In [1]: import numpy as np

In [2]: np.set_printoptions(precision=2, suppress=True, linewidth=140)

In [3]: X = np.loadtxt("run4.csv", delimiter=",")

In [4]: X
Out[4]: 
array([[ 11.87,   1.74,   1.3 ],
       [ -9.67,  -2.  ,  -1.73],
       [  7.84,   2.27,   4.11],
       [ 12.54,   2.64,   6.36],
       [-11.08,  -2.41,  -4.45],
       [  1.6 ,  -1.44,  -3.1 ],
       [ 15.11,   0.89,   1.99],
       [ -4.77,  -0.12,   1.01],
       [ -1.37,  -0.1 ,  -1.92],
       [  1.04,   0.49,  -0.76],
       [ -3.22,  -0.91,  -4.39],
       [ 17.05,   3.27,   6.88],
       [ -4.74,  -0.63,  -3.13],
       [  1.73,   0.67,   0.42],
       [ 11.16,   0.95,   1.36],
       [-11.91,  -2.77,  -6.63],
       [-16.78,  -1.32,  -0.73],
       [ 13.44,   2.2 ,   2.88],
       [  0.16,  -0.48,  -0.49],
       [ -2.06,  -0.22,   1.8 ],
       [-15.73,  -2.64,  -3.23],
       [ 15.78,   2.67,   3.39],
       [  1.73,   0.32,   1.74],
       [  0.29,   1.68,   5.  ]])

In [5]: out = X / np.sqrt((X ** 2).mean(axis=1, keepdims=True))

In [6]: np.linalg.matrix_rank(X - X.mean(axis=1, keepdims=True))
Out[6]: np.int64(2)

In [7]: print(np.linalg.matrix_rank(out) == np.linalg.matrix_rank(X))
True

In [8]: print(out[18])
[ 0.39 -1.18 -1.2 ]

In [9]: P = X @ np.linalg.solve(X.T @ X, X.T)

In [10]: print(P @ X[:, 2])
[ 1.3  -1.73  4.11  6.36 -4.45 -3.1   1.99  1.01 -1.92 -0.76 -4.39  6.88 -3.13  0.42  1.36 -6.63 -0.73  2.88 -0.49  1.8  -3.23  3.39  1.74
  5.  ]

In [11]: print(np.allclose(P @ P, P))
True

In [12]: round(float(np.trace(P)), 2)
Out[12]: 3.0

In [13]: idx = X[:, 0] > np.median(X[:, 0])

In [14]: u = X[idx].mean(axis=0) - X[~idx].mean(axis=0)

In [15]: np.round((((X - X.mean(axis=0)) @ u > 0) == idx).mean(), 2)
Out[15]: np.float64(0.88)

In [16]: u
Out[16]: array([15.98,  2.38,  3.79])

In [17]: print(idx.astype(int))
[1 0 1 1 0 1 1 0 0 1 0 1 0 1 1 0 0 1 0 0 0 1 1 0]

In [18]: out = np.array([[2, -3, -1, -3, -1, 0, 0],
    ...:     [-3, -3, -3, 2, 0, -3, 2],
    ...:     [3, 1, 0, 0, -2, -3, 1],
    ...:     [1, 0, -1, 0, 1, 0, 3],
    ...:     [3, -3, 2, 3, 3, 3, -1],
    ...:     [2, -3, -3, 1, 0, -2, 0],
    ...:     [1, 0, 1, -2, -3, 3, -1]])

In [19]: J = np.triu(out, 1)

In [20]: J
Out[20]: 
array([[ 0, -3, -1, -3, -1,  0,  0],
       [ 0,  0, -3,  2,  0, -3,  2],
       [ 0,  0,  0,  0, -2, -3,  1],
       [ 0,  0,  0,  0,  1,  0,  3],
       [ 0,  0,  0,  0,  0,  3, -1],
       [ 0,  0,  0,  0,  0,  0,  0],
       [ 0,  0,  0,  0,  0,  0,  0]])

In [21]: # row 6 repeats row 5

In [22]: def softmax(z):
    ...:     e = np.exp(z - z.max(axis=-1, keepdims=True))
    ...:     return e / e.sum(axis=-1, keepdims=True)
    ...: 

In [23]: softmax(J[0] + 3)
Out[23]: array([0.26, 0.01, 0.1 , 0.01, 0.1 , 0.26, 0.26])

In [24]: print(softmax(J).sum(axis=1))
[1. 1. 1. 1. 1. 1. 1.]

In [25]: scores = J @ J.T / np.sqrt(7)

In [26]: np.round(softmax(scores), 2) + 0
Out[26]: 
array([[1.  , 0.  , 0.  , 0.  , 0.  , 0.  , 0.  ],
       [0.  , 1.  , 0.  , 0.  , 0.  , 0.  , 0.  ],
       [0.01, 0.24, 0.74, 0.01, 0.  , 0.  , 0.  ],
       [0.01, 0.17, 0.03, 0.76, 0.01, 0.02, 0.02],
       [0.02, 0.  , 0.  , 0.01, 0.93, 0.02, 0.02],
       [0.14, 0.14, 0.14, 0.14, 0.14, 0.14, 0.14],
       [0.14, 0.14, 0.14, 0.14, 0.14, 0.14, 0.14]])

In [27]: softmax(scores).round(6).argmax(axis=1)
Out[27]: array([0, 1, 2, 3, 4, 0, 0])
